$ python -q
>>> import numpy as np
>>> from numpy import linalg as LA
>>> np.set_printoptions(suppress=True, linewidth=160)
>>> tidy = lambda a: np.round(a, 2) + 0
>>> F = np.loadtxt("dump.csv", delimiter=",")
>>> F
array([[  0.2,  -0.5,   0.2,   0.9,   1.3,   1.1,   0.6],
       [  0.1,   0.8,   1.2,   1.7,   2.1,   0.2,   0.3],
       [  0.9,   1.3,  -0.6,   1. ,  -0.9,   0. ,  -0.1],
       [ -0.4,  -0.1,   0.7,   0.7,  -0.5,   0.8,   1.5],
       [ -0.5,  -0.1,   0.5,  -0.4,  -2. ,  -1.5,   0.5],
       [  0.2,   0.9,   0.5,   0.7,   1.2,  -0.7,   0. ],
       [  0.2,  -0.2,   0.9,   0.6,  -0.4,   1.3,   0.2],
       [ -0.2,   0.4,   0.3,   1.3,  -0.7,   0.5,  -0.6],
       [ -0.1,  -0.4,   0.1,   0.5,   1.5,   0.8,  -0.2],
       [ -1.7,   0. ,   0.3,  -0.9,   0.8,   0.3,   0.9],
       [  1.2,   0.3,  -0.2,  -0.9,  -0.6,   1.2,  -0.5],
       [  0.9,  -0.4,   1.1,  -0.1,   0.1,  -1. ,   3.2],
       [ 16. ,   8. , -22. ,  18. ,  -6. , -14. , -12. ],
       [ -0.2,  -0.5,   0.2,  -0.2,   0.6,  -0.8,  -1.2],
       [ -0.5,  -1.4,   0.3,  -0.1,  -0.9,   0.1,   2.2],
       [  1.2,   0.7,  -0.4,  -0.7,  -0.6,  -0.2,   0.2],
       [ -0.5,   0.1,   2.1,   0.2,  -0.1,   1.6,   0.7],
       [  0.9,  -0.3,   1.3,   0.7,  -0.7,  -0.7,  -0.2],
       [ -0.1,   1.2,   0. ,   1.5,   0.2,  -0.2,   1.3],
       [  0.8,   0.8,   0.7,   0.2,   1. ,  -0.8,  -0.3],
       [  1.5,   0.2,   2. ,   0. ,   1.3,   0.1,   0.5],
       [ -0.1,   0.3,   0.3,  -0.8,   0.6,  -0.9,   1.7],
       [ -0.1,   0.1,   0. ,   1.7,   0.8,   1.1,  -0.8],
       [ -2. ,   0.3,   0.8,   0.7,   0.5,   0.8,  -1.5],
       [ -1.2,  -0.4,  -0.8,  -0.4,  -1.4,  -0.4,   1.2],
       [ -0.1,   1.3,   0.4,  -0.8,  -0.3,   0.3,   0.5],
       [ -2.2,   1.4,   0.3,   0.7,   0.4,   1.5,   1.3],
       [  2.5,   0.9,  -0.3,  -1. ,  -0.2,  -0.5,   1. ],
       [  0.9,  -0.3,   0.5,   0.4,  -0.1,  -1.1,   0.1],
       [  0.8,   0.3,   1.2,   0.5,  -0.9,  -0.9,   1.2],
       [  1.5,  -1. ,   0.9,   1.7,  -0.3,  -0.8,  -1.5],
       [  0.5,   1.5,   0.2,   0.5,  -0.3,   0.1,   0.6]])
>>> # row 12 dominates
>>> hat = F @ LA.solve(F.T @ F, F.T)
>>> tidy(LA.eigvalsh(hat))
array([0., 0., 0., 0., 0., 0., 0., 0., 0., 0., 0., 0., 0., 0., 0., 0., 0., 0., 0., 0., 0., 0., 0., 0., 0., 1., 1., 1., 1., 1., 1., 1.])
>>> tidy(np.trace(hat))
np.float64(7.0)
>>> np.allclose(hat @ hat, hat)
True
>>> tidy(hat @ F[:, 3])
array([ 0.9,  1.7,  1. ,  0.7, -0.4,  0.7,  0.6,  1.3,  0.5, -0.9, -0.9, -0.1, 18. , -0.2, -0.1, -0.7,  0.2,  0.7,  1.5,  0.2,  0. , -0.8,  1.7,  0.7, -0.4,
       -0.8,  0.7, -1. ,  0.4,  0.5,  1.7,  0.5])
>>> C = F[[20, 31]].astype(float)
>>> for _ in range(6):
...     lab = LA.norm(F[:, None] - C, axis=-1).argmin(axis=1)
...     C = np.array([F[lab == j].mean(axis=0) for j in range(2)])
... 
>>> lab
array([0, 0, 0, 0, 0, 0, 0, 0, 0, 0, 0, 0, 1, 0, 0, 0, 0, 0, 0, 0, 0, 0, 0, 0, 0, 0, 0, 0, 0, 0, 0, 0])
>>> tidy(C[1] - C[0])
array([ 15.86,   7.77, -22.47,  17.68,  -6.05, -14.04, -12.41])
>>> np.abs(C[1] - C[0]).argmax()
np.int64(2)
>>> np.bincount(lab)
array([31,  1])
>>> M = np.array([[1, 3, 1, 0, 3, 2],
...     [0, 1, 3, 1, 1, 0],
...     [3, 3, 0, 1, 1, 2],
...     [1, 0, 3, 2, 2, 3],
...     [0, 0, 2, 0, 0, 0],
...     [1, 3, 0, 0, 3, 3]])
>>> M
array([[1, 3, 1, 0, 3, 2],
       [0, 1, 3, 1, 1, 0],
       [3, 3, 0, 1, 1, 2],
       [1, 0, 3, 2, 2, 3],
       [0, 0, 2, 0, 0, 0],
       [1, 3, 0, 0, 3, 3]])
>>> B = LA.inv(M)
>>> tidy(M @ B)
array([[1., 0., 0., 0., 0., 0.],
       [0., 1., 0., 0., 0., 0.],
       [0., 0., 1., 0., 0., 0.],
       [0., 0., 0., 1., 0., 0.],
       [0., 0., 0., 0., 1., 0.],
       [0., 0., 0., 0., 0., 1.]])
>>> tidy(LA.det(M) * LA.det(B))
np.float64(1.0)
>>> tidy(LA.cond(M))
np.float64(31.61)
>>> Q, V = LA.qr(M[:, :5])[0], LA.qr(M[:, 5:])[0]
>>> sigma = LA.svd(Q.T @ V, compute_uv=False)
>>> tidy(np.degrees(np.arccos(sigma.clip(0, 1))))
array([7.51])
>>> (sigma > 0.9).sum()
np.int64(1)
>>> def softmax(z):
...     e = np.exp(z - z.max(axis=-1, keepdims=True))
...     return e / e.sum(axis=-1, keepdims=True)
... 
>>> tidy(softmax(M[2] + 5))
array([0.37, 0.37, 0.02, 0.05, 0.05, 0.14])
>>> tidy(softmax(10 * M[2]))
array([0.5, 0.5, 0. , 0. , 0. , 0. ])
>>> att = M @ M.T / np.sqrt(6)
>>> tidy(softmax(att)[2] @ M)
array([2.39, 2.98, 0.11, 0.71, 1.6 , 2.21])
>>> softmax(att).round(6).argmax(axis=1)
array([5, 3, 2, 3, 1, 5])
>>> f = np.array([3, 1, 0])
>>> np.polyval(f, M[0])
array([ 4, 30,  4,  0, 30, 14])
>>> np.convolve(M[0], f)
array([ 3, 10,  6,  1,  9,  9,  2,  0])
>>> np.cross(M[0, :3], M[3, :3])
array([ 9, -2, -3])
>>> rng = np.random.default_rng(808138)
>>> lab = rng.permutation(6)
>>> B = M[:, lab] * rng.choice([-1, 1], 6)
>>> B
array([[ 3, -1, -3, -1,  0,  2],
       [ 1, -3, -1,  0,  1,  0],
       [ 1,  0, -3, -3,  1,  2],
       [ 2, -3,  0, -1,  2,  3],
       [ 0, -2,  0,  0,  0,  0],
       [ 3,  0, -3, -1,  0,  3]])
>>> U, _, Vh = LA.svd(M.T @ B)
>>> tidy(U @ Vh)
array([[ 0.,  0.,  0., -1.,  0.,  0.],
       [ 0.,  0., -1.,  0.,  0.,  0.],
       [ 0., -1.,  0.,  0.,  0.,  0.],
       [ 0.,  0.,  0.,  0.,  1.,  0.],
       [ 1.,  0.,  0.,  0.,  0.,  0.],
       [ 0.,  0.,  0.,  0.,  0.,  1.]])
>>> lab
array([4, 2, 1, 0, 3, 5])
>>> feats, _ = LA.qr(np.array([[0.3, 1.6, -0.1, 0.1, 0.4, -0.8, -0.4],
...     [-1.4, -0.4, 0.2, -0.7, -1.2, -1.3, -1.7],
...     [0.4, 0.5, 0.7, 0.7, 1.4, 0.2, 1.0],
...     [1.2, -0.7, -1.1, 0.8, -0.2, 0.7, -1.3],
...     [1.0, 0.3, 0.5, -1.2, -0.7, 0.4, 2.1],
...     [-1.3, -0.3, -1.9, -1.2, -2.0, 0.1, 0.7],
...     [-0.3, -0.4, 0.2, -0.3, -1.1, -2.7, -0.6]]))
>>> tidy(feats)
array([[-0.12, -0.82,  0.32, -0.06, -0.44,  0.15,  0.02],
       [ 0.55,  0.07, -0.27,  0.1 , -0.32,  0.58, -0.41],
       [-0.16, -0.22, -0.21, -0.27,  0.19, -0.34, -0.81],
       [-0.47,  0.49,  0.49, -0.2 , -0.33,  0.26, -0.29],
       [-0.39, -0.06, -0.1 ,  0.89,  0.03,  0.07, -0.2 ],
       [ 0.51,  0.03,  0.71,  0.27,  0.19, -0.27, -0.23],
       [ 0.12,  0.18, -0.18,  0.12, -0.72, -0.62,  0.02]])
>>> # columns are unit length and at right angles
>>> np.allclose(feats @ feats.T, feats.T @ feats)
True
>>> tidy(np.sort(np.abs(LA.eigvals(feats))))
array([1., 1., 1., 1., 1., 1., 1.])
>>> tidy(np.abs(LA.eigvals(feats)).max())
np.float64(1.0)
>>> tidy((feats + feats.T) / 2)
array([[-0.12, -0.13,  0.08, -0.27, -0.42,  0.33,  0.07],
       [-0.13,  0.07, -0.25,  0.29, -0.19,  0.31, -0.11],
       [ 0.08, -0.25, -0.21,  0.11,  0.05,  0.19, -0.49],
       [-0.27,  0.29,  0.11, -0.2 ,  0.28,  0.26, -0.08],
       [-0.42, -0.19,  0.05,  0.28,  0.03,  0.13, -0.46],
       [ 0.33,  0.31,  0.19,  0.26,  0.13, -0.27, -0.42],
       [ 0.07, -0.11, -0.49, -0.08, -0.46, -0.42,  0.02]])
>>> tidy(feats @ feats)
array([[-0.21, -0.03,  0.23, -0.49,  0.39, -0.7 ,  0.14],
       [ 0.35, -0.38,  0.78, -0.15,  0.05,  0.31,  0.1 ],
       [-0.29, -0.14, -0.19,  0.08,  0.72,  0.45,  0.36],
       [ 0.57,  0.19, -0.21, -0.28,  0.45,  0.09, -0.55],
       [-0.39,  0.74,  0.42, -0.1 ,  0.04,  0.28, -0.19],
       [-0.52, -0.5 , -0.03, -0.21, -0.07,  0.15, -0.63],
       [ 0.03,  0.04, -0.28, -0.77, -0.34,  0.32,  0.32]])
